% python3 -q
>>> import numpy as np
>>> from numpy import linalg as LA
>>> np.set_printoptions(precision=3, suppress=True, linewidth=200)
>>> E = np.load("out19.npy")
>>> E
array([[ 1,  3, -5, -1,  0,  5, -5],
       [ 3, -3,  1,  5,  1,  5, -2],
       [ 0,  1,  3,  2,  1,  4,  3],
       [ 4,  5,  2,  4,  0, -4, -1],
       [ 4, -4, -3,  1,  2, -2,  0],
       [ 0, -1,  5,  2,  2, -1,  0],
       [-3, -1,  3, -2, -4,  0, -3],
       [-1,  0, -1,  2, -2, -3, -1],
       [-2,  4,  3, -2, -1, -5,  0]])
>>> x = np.array([9, -8, 1, 6, -5, -8, 7])
>>> target = E @ x
>>> target
array([-101,   23,   -9,   47,   77,   23,  -29,   29,  -14])
>>> print(LA.lstsq(E, target)[0])
[ 9. -8.  1.  6. -5. -8.  7.]
>>> LA.solve(E.T @ E, E.T @ target)
array([ 9., -8.,  1.,  6., -5., -8.,  7.])
>>> rng = np.random.default_rng(544722)
>>> target = target + 0.05 * rng.normal(size=9)
>>> target
array([-101.002,   23.004,   -9.014,   46.941,   77.091,   22.905,  -29.004,   28.991,  -14.001])
>>> coef, *_ = LA.lstsq(E, target)
>>> coef.round()
array([ 9., -8.,  1.,  6., -5., -8.,  7.])
>>> [round(float(LA.norm(LA.solve(E.T @ E + lam * np.eye(7), E.T @ target))), 2) for lam in (0, 1, 10, 100)]
[17.9, 17.02, 14.07, 7.17]
>>> arr = np.loadtxt("mat.csv", delimiter=",")
>>> print(arr)
[[ 0.985  0.397  0.043  0.755  0.121 -0.651  1.208 -1.529 -0.527 -0.602  0.051 -0.442  1.492]
 [ 0.985  1.394 -0.293  0.468 -0.549 -0.196  0.158  0.404  0.099  0.597 -2.118  0.104 -0.625]
 [ 0.328 -0.231  1.12  -1.897 -0.289 -0.217 -0.044 -0.107 -0.249 -1.64  -0.966  0.394  0.028]
 [-1.149  0.444 -0.032 -0.173  0.265  0.083  0.006 -1.723 -0.475  0.646 -0.321  1.878 -0.367]
 [-1.067 -0.339  0.123  0.158  1.675  0.156  0.824  0.851  0.7    0.023 -1.232  0.172  1.198]
 [-1.067  0.205  0.407  1.633 -0.353  0.213 -0.96   0.353 -1.287 -1.375 -0.457 -0.097  0.049]
 [ 0.082  0.849  0.482  0.234  0.299  1.946  1.453 -0.014  0.27  -0.771  0.526 -0.042 -1.025]
 [ 1.395 -0.436 -0.232  0.845  0.814 -0.466 -0.24   0.639  0.353 -0.8    0.489  1.913 -0.295]
 [ 1.149 -0.988  0.693  0.158  0.867  1.519 -1.076 -0.668 -0.624  0.772 -0.636 -0.328  0.199]
 [ 0.082  0.849 -0.778 -0.644  1.928 -0.692 -0.288  0.006 -1.167 -0.282  0.205 -0.801 -0.921]
 [ 0.082  1.393 -1.019 -0.482  0.052  0.932 -1.383 -0.234  0.952 -0.633  0.248  0.145  1.247]
 [ 0.082 -0.964 -2.076 -0.456 -0.595  0.845  0.731  0.351 -1.176 -0.28  -0.408  0.349  0.266]
 [-0.246 -1.006 -0.87   0.488  0.153 -0.202 -0.237 -1.28   1.428 -0.945 -0.748 -0.721 -1.077]]
>>> out = LA.inv(arr)
>>> np.allclose(out, arr.T)
False
